% python3 -q
>>> import numpy as np
>>> from numpy import linalg as LA
>>> np.set_printoptions(precision=3, suppress=True, linewidth=140)
>>> tidy = lambda a: np.round(a, 3) + 0
>>> K = np.load("sample19.npy")
>>> print(tidy(K))
[[-2.121 -2.969 -3.419]
 [ 3.536  1.272 -3.299]
 [ 2.828 -3.817  1.559]]
>>> def softmax(z):
...     e = np.exp(z - z.max(axis=-1, keepdims=True))
...     return e / e.sum(axis=-1, keepdims=True)
... 
>>> print(tidy(softmax(10 * K[1])))
[1. 0. 0.]
>>> print(tidy(softmax(K[1])))
[0.905 0.094 0.001]
>>> print(softmax(K).sum(axis=1))
[1. 1. 1.]
>>> S = K @ K.T / np.sqrt(3)
>>> print(tidy(softmax(S)))
[[1. 0. 0.]
 [0. 1. 0.]
 [0. 0. 1.]]
>>> u = np.array([0, 0, 2, 0])
>>> m1 = -2 * np.eye(4) + np.outer(u, u)
>>> print(m1)
[[-2.  0.  0.  0.]
 [ 0. -2.  0.  0.]
 [ 0.  0.  2.  0.]
 [ 0.  0.  0. -2.]]
>>> # triangular, det is the product of the diagonal
>>> B = np.array([[-3, 0, 1], [2, -3, 3]])
>>> basis = np.kron(B, m1)
>>> print(basis)
[[ 6. -0. -0. -0. -0.  0.  0.  0. -2.  0.  0.  0.]
 [-0.  6. -0. -0.  0. -0.  0.  0.  0. -2.  0.  0.]
 [-0. -0. -6. -0.  0.  0.  0.  0.  0.  0.  2.  0.]
 [-0. -0. -0.  6.  0.  0.  0. -0.  0.  0.  0. -2.]
 [-4.  0.  0.  0.  6. -0. -0. -0. -6.  0.  0.  0.]
 [ 0. -4.  0.  0. -0.  6. -0. -0.  0. -6.  0.  0.]
 [ 0.  0.  4.  0. -0. -0. -6. -0.  0.  0.  6.  0.]
 [ 0.  0.  0. -4. -0. -0. -0.  6.  0.  0.  0. -6.]]
>>> B = basis / LA.norm(basis, axis=1, keepdims=True)
>>> cov = B @ B.T
>>> print(np.argwhere(np.triu(np.abs(cov) > 0.95, 1)))
[]
>>> print(tidy(LA.norm(B, axis=1)))
[1. 1. 1. 1. 1. 1. 1. 1.]
>>> print(tidy(cov))
[[ 1.     0.     0.     0.    -0.202  0.     0.     0.   ]
 [ 0.     1.     0.     0.     0.    -0.202  0.     0.   ]
 [ 0.     0.     1.     0.     0.     0.    -0.202  0.   ]
 [ 0.     0.     0.     1.     0.     0.     0.    -0.202]
 [-0.202  0.     0.     0.     1.     0.     0.     0.   ]
 [ 0.    -0.202  0.     0.     0.     1.     0.     0.   ]
 [ 0.     0.    -0.202  0.     0.     0.     1.     0.   ]
 [ 0.     0.     0.    -0.202  0.     0.     0.     1.   ]]
>>> print((np.abs(cov) > 0.9).astype(int))
[[1 0 0 0 0 0 0 0]
 [0 1 0 0 0 0 0 0]
 [0 0 1 0 0 0 0 0]
 [0 0 0 1 0 0 0 0]
 [0 0 0 0 1 0 0 0]
 [0 0 0 0 0 1 0 0]
 [0 0 0 0 0 0 1 0]
 [0 0 0 0 0 0 0 1]]
